% python3 -q
>>> import numpy as np
>>> from numpy import linalg as LA
>>> np.set_printoptions(precision=2, suppress=True, linewidth=100, legacy="1.25")
>>> def rd(a):
...     return np.round(a, 2) + 0
... 
>>> f = np.array([-1, 1, 0, -3, 1, 0, 2])
>>> A = f[np.abs(np.subtract.outer(np.arange(7), np.arange(7)))]
>>> print(A)
[[-1  1  0 -3  1  0  2]
 [ 1 -1  1  0 -3  1  0]
 [ 0  1 -1  1  0 -3  1]
 [-3  0  1 -1  1  0 -3]
 [ 1 -3  0  1 -1  1  0]
 [ 0  1 -3  0  1 -1  1]
 [ 2  0  1 -3  0  1 -1]]
>>> print(np.all(LA.eigvalsh(A) > 0))
False
>>> try:
...     LA.cholesky(A)
... except LA.LinAlgError as e:
...     print("failed:", e)
... 
failed: Matrix is not positive definite
>>> E = np.load("dump.npy")
>>> print(E)
[[-2.  2.  0.  2.  2.  1.]
 [ 0.  8.  6.  9.  7.  2.]
 [ 0.  8.  9.  7.  2.  8.]
 [ 0.  8.  0.  5.  9.  0.]
 [ 0.  0.  9.  7.  8.  1.]
 [ 0.  6.  8.  9.  9.  9.]]
>>> x = np.array([2, -2, 2, 0, 1, 3])
>>> a = np.maximum(E @ x, 0)
>>> print(np.maximum(E @ (3 * x), 0))
[  0.  27.  84.   0.  87. 120.]
>>> print(E * (a > 1e-9)[:, None])
[[-0.  0.  0.  0.  0.  0.]
 [ 0.  8.  6.  9.  7.  2.]
 [ 0.  8.  9.  7.  2.  8.]
 [ 0.  0.  0.  0.  0.  0.]
 [ 0.  0.  9.  7.  8.  1.]
 [ 0.  6.  8.  9.  9.  9.]]
>>> print(E.T @ a)
[  0. 536. 887. 840. 711. 631.]
>>> f = np.array([0, -2, 0, 1, -2, 2])
>>> Y = E + np.outer(f, np.eye(6)[4])
>>> print(LA.matrix_rank(LA.inv(Y) - LA.inv(E), tol=1e-8))
1
